$ ipython --no-banner

In [1]: import numpy as np

In [2]: np.set_printoptions(precision=2, suppress=True, linewidth=140)

In [3]: def rd(a):
   ...:     return np.round(a, 2) + 0
   ...: 

In [4]: rng = np.random.default_rng(35705)

In [5]: W0 = np.array([[0, -2, -3, 3, -3, 2],
   ...:     [-2, 0, -1, 3, -2, 1],
   ...:     [3, 2, -3, 1, -3, -2],
   ...:     [3, -2, 1, 0, 2, 3],
   ...:     [-2, 3, 2, -2, -2, -2],
   ...:     [3, -3, -2, 0, 0, 2],
   ...:     [2, -2, 3, -2, -1, 0]]) * (rng.random((7, 6)) < 0.3)

In [6]: print(W0)
[[ 0  0  0  3  0  2]
 [ 0  0  0  3 -2  0]
 [ 0  2  0  0  0  0]
 [ 3  0  0  0  0  0]
 [ 0  0  0 -2  0  0]
 [ 0 -3  0  0  0  2]
 [ 0  0  0  0 -1  0]]

In [7]: # looks like rank 5

In [8]: M2 = W0 / np.linalg.norm(W0, axis=1, keepdims=True)

In [9]: gram = M2 @ M2.T

In [10]: print((np.abs(gram) > 0.9).astype(int))
[[1 0 0 0 0 0 0]
 [0 1 0 0 0 0 0]
 [0 0 1 0 0 0 0]
 [0 0 0 1 0 0 0]
 [0 0 0 0 1 0 0]
 [0 0 0 0 0 1 0]
 [0 0 0 0 0 0 1]]

In [11]: print(np.argwhere(np.triu(np.abs(gram) > 0.95, 1)))
[]

In [12]: print(rd(np.linalg.norm(M2, axis=1)))
[1. 1. 1. 1. 1. 1. 1.]

In [13]: print(rd(gram))
[[ 1.    0.69  0.    0.   -0.83  0.31  0.  ]
 [ 0.69  1.    0.    0.   -0.83  0.    0.55]
 [ 0.    0.    1.    0.    0.   -0.83  0.  ]
 [ 0.    0.    0.    1.    0.    0.    0.  ]
 [-0.83 -0.83  0.    0.    1.    0.    0.  ]
 [ 0.31  0.   -0.83  0.    0.    1.    0.  ]
 [ 0.    0.55  0.    0.    0.    0.    1.  ]]

In [14]: print(np.degrees(np.arccos(np.clip(gram[2, 6], -1, 1))))
90.0

In [15]: print(np.argsort(-np.linalg.norm(W0, axis=0).round(6), kind="stable")[:3])
[3 1 0]

In [16]: print([round(float(x), 2) for x in np.linalg.svd(W0, compute_uv=False)[:3]])
[5.11, 4.0, 3.0]

In [17]: print(rd(np.linalg.norm(W0, 2) / np.linalg.norm(W0)))
0.68

In [18]: Uu, sig, Vt = np.linalg.svd(W0)

In [19]: print(rd(sig))
[5.11 4.   3.   2.12 1.2  0.  ]

In [20]: M2 = Uu[:, :5] @ np.diag(sig[:5]) @ Vt[:5]

In [21]: print(rd(M2))
[[ 0.  0.  0.  3.  0.  2.]
 [ 0.  0.  0.  3. -2.  0.]
 [ 0.  2.  0.  0.  0.  0.]
 [ 3.  0.  0.  0.  0.  0.]
 [ 0.  0.  0. -2.  0.  0.]
 [ 0. -3.  0.  0.  0.  2.]
 [ 0.  0.  0.  0. -1.  0.]]

In [22]: print(rd(np.linalg.norm(W0 - M2, 2)), rd(sig[5]))
0.0 0.0
